$ python3 -q
>>> import numpy as np
>>> import numpy.linalg as la
>>> np.set_printoptions(precision=2, suppress=True, linewidth=140, floatmode="fixed")
>>> A = np.loadtxt("run8.csv", delimiter=",")
>>> print(A)
[[ -3.00  -6.00   7.00  -6.00   2.00  -8.00   6.00  -8.00]
 [  1.00  -9.00  -4.00  -6.00   8.00   6.00  -7.00   5.00]
 [  3.00   3.00   0.00  -2.00  -9.00   6.00  -4.00  -2.00]
 [  2.00   1.00   4.00  -3.00   7.00   7.00   2.00   5.00]
 [  3.00   2.00  -2.00   0.00   6.00  -7.00   1.00  -6.00]
 [  2.00   1.00   2.00   5.00  -9.00  -2.00  -9.00   6.00]
 [ -1.00 -24.00  -1.00 -18.00  18.00   4.00  -8.00   2.00]]
>>> # null space of dimension 2
>>> def softmax(z):
...     e = np.exp(z - z.max(axis=-1, keepdims=True))
...     return e / e.sum(axis=-1, keepdims=True)
... 
>>> print(np.round(softmax(10 * A[2]), 2) + 0)
[0.00 0.00 0.00 0.00 0.00 1.00 0.00 0.00]
>>> S = A @ A.T / np.sqrt(8)
>>> np.round(softmax(S)[2] @ A, 2) + 0
array([ 3.00,  3.00,  0.00, -2.00, -9.00,  6.00, -4.00, -2.00])
>>> np.round(softmax(S), 2) + 0
array([[1.00, 0.00, 0.00, 0.00, 0.00, 0.00, 0.00],
       [0.00, 0.00, 0.00, 0.00, 0.00, 0.00, 1.00],
       [0.00, 0.00, 1.00, 0.00, 0.00, 0.00, 0.00],
       [0.00, 0.00, 0.00, 0.00, 0.00, 0.00, 1.00],
       [0.00, 0.00, 0.00, 0.00, 1.00, 0.00, 0.00],
       [0.00, 0.00, 0.00, 0.00, 0.00, 1.00, 0.00],
       [0.00, 0.00, 0.00, 0.00, 0.00, 0.00, 1.00]])
>>> Uu, s, VT = la.svd(A)
>>> s.round(2) + 0
array([40.75, 22.31, 14.16, 11.20,  9.05,  6.41,  0.00])
>>> np.argmax(s[:-1] / (s[1:] + 1e-6)) + 1
np.int64(6)
>>> M2 = Uu[:, :6] @ np.diag(s[:6]) @ VT[:6]
>>> la.matrix_rank(A, rtol=0.05)
np.int64(6)
>>> round(float(la.norm(A - M2) / la.norm(A)), 2)
0.0
>>> round(la.norm(A - M2, 2), 2), np.round(s[6], 2)
(np.float64(0.0), np.float64(0.0))
>>> feats = np.load("arr.npy")
>>> feats
array([[  4.96, -26.56,  -3.22,   7.22,  -8.64,  -6.99,  -3.38,   1.82],
       [ 12.03,  11.26,   9.35,  -3.98,  -3.46,  -2.11,   6.02, -15.00],
       [ 11.21,  10.71,   7.73,  -3.16,  -2.03,   0.97,   4.39, -13.42],
       [ 11.58,   8.97,  10.93,  -2.96,  -3.38,  -1.49,   5.21, -13.41],
       [ 12.78,  11.29,  10.77,  -4.59,  -2.51,  -2.39,   4.45, -14.06],
       [ 10.85,  -7.19,   1.72,   0.90,  -3.99,  -5.40,  -7.83,  20.14],
       [ 11.32,  11.42,   8.19,  -3.80,  -1.79,  -0.89,   3.75, -12.89],
       [  4.25, -25.72,  -2.80,   6.64,  -7.24,  -7.50,  -0.95,   3.75],
       [ 10.14,  -6.95,   1.03,   1.86,  -4.17,  -5.28, -10.31,  21.94],
       [ 13.08,  10.35,  10.02,  -2.71,  -2.25,  -4.25,   5.25, -15.28],
       [  4.78, -27.08,  -2.89,   7.22,  -7.52,  -8.20,  -4.21,   3.30],
       [ 11.36,  10.70,   7.16,  -2.20,  -2.18,  -3.24,   5.57, -13.60],
       [  4.03, -27.05,  -3.60,   8.36,  -6.84,  -5.73,  -2.18,   2.67],
       [ 10.70,  -5.22,   0.14,   0.51,  -4.92,  -6.90, -11.24,  22.23],
       [ 10.40,  10.30,   8.82,  -1.08,  -1.89,  -2.32,   3.59, -13.37],
       [  3.38, -27.24,  -3.62,   7.52,  -9.13,  -5.78,  -4.00,   1.64],
       [  4.29, -27.75,  -2.89,   7.63,  -9.70,  -6.71,  -3.51,   4.55],
       [  3.62, -26.34,  -1.68,   9.69,  -7.79,  -5.04,  -2.74,   3.02],
       [ 10.57,  -6.11,   1.72,   1.85,  -5.85,  -6.98, -11.33,  20.87],
       [  3.10, -28.76,  -0.95,   7.93,  -9.07,  -7.52,  -1.93,   4.09],
       [ 10.30,  -5.99,   0.00,   1.20,  -5.42,  -6.19,  -8.99,  19.99],
       [ 12.25,  11.11,  10.48,  -4.02,  -0.77,  -2.67,   3.03, -14.33],
       [ 11.73,  11.00,   9.13,  -3.70,  -0.59,  -2.00,   3.22, -14.91],
       [  5.92, -25.77,  -2.56,   9.53,  -8.63,  -6.79,  -2.37,   3.17],
       [ 10.53,  -6.07,   1.39,   1.44,  -6.49,  -8.11,  -9.63,  19.79],
       [  2.51, -26.97,  -2.22,   8.55,  -5.83,  -5.78,  -2.23,   4.20],
       [ 10.23,  -5.61,   0.60,   2.69,  -3.72,  -6.26,  -9.76,  22.54],
       [ 11.79,  11.48,   9.95,  -4.96,  -1.43,  -3.23,   4.17, -15.18],
       [  9.78,  10.77,   9.70,  -2.35,  -1.64,  -1.21,   3.46, -13.40],
       [ 12.49,  -6.08,   0.14,   0.26,  -4.65,  -7.13,  -9.67,  21.97],
       [  4.41, -28.33,  -2.98,   8.83,  -8.58,  -7.98,  -2.75,   4.31],
       [ 11.31,  10.61,   9.79,  -1.33,  -1.69,  -2.00,   3.91, -12.35],
       [  4.23, -26.56,  -2.99,   7.13,  -7.60,  -6.63,  -3.37,   2.27],
       [ 12.93,  12.72,   9.82,  -2.53,  -3.17,  -2.44,   5.29, -16.52],
       [ 12.98,  11.48,   9.40,  -1.72,  -3.21,  -2.53,   3.20, -12.00],
       [ 11.79,  11.87,   7.31,  -4.56,  -2.79,  -3.24,   3.40, -13.43],
       [ 12.93,  -6.14,   1.06,   1.70,  -4.87,  -7.26,  -9.63,  20.04],
       [ 12.42,  -7.43,   0.68,   0.99,  -3.42,  -4.92, -11.08,  21.68],
       [ 10.67,  -4.57,   3.37,   2.04,  -6.10,  -5.85,  -7.84,  21.52],
       [ 11.19,  -6.04,   1.22,   2.75,  -4.32,  -3.77, -12.23,  20.49],
       [ 11.42,  -6.05,   1.35,  -0.28,  -3.75,  -7.20,  -9.08,  20.14],
       [  2.23, -25.16,  -3.87,   7.74,  -7.69,  -7.68,  -3.72,   2.28],
       [ 12.09,   9.64,   6.47,  -2.17,  -2.14,  -0.96,   4.29, -12.72]])
>>> Ac = feats - feats.mean(axis=0)
>>> Uu, s, VT = la.svd(Ac, full_matrices=False)
>>> np.round(s ** 2 / (s ** 2).sum(), 2) + 0
array([0.75, 0.24, 0.00, 0.00, 0.00, 0.00, 0.00, 0.00])
>>> np.abs(VT[0]).argmax()
np.int64(1)
>>> print(np.abs(Uu[:, 0]).argmax())
33
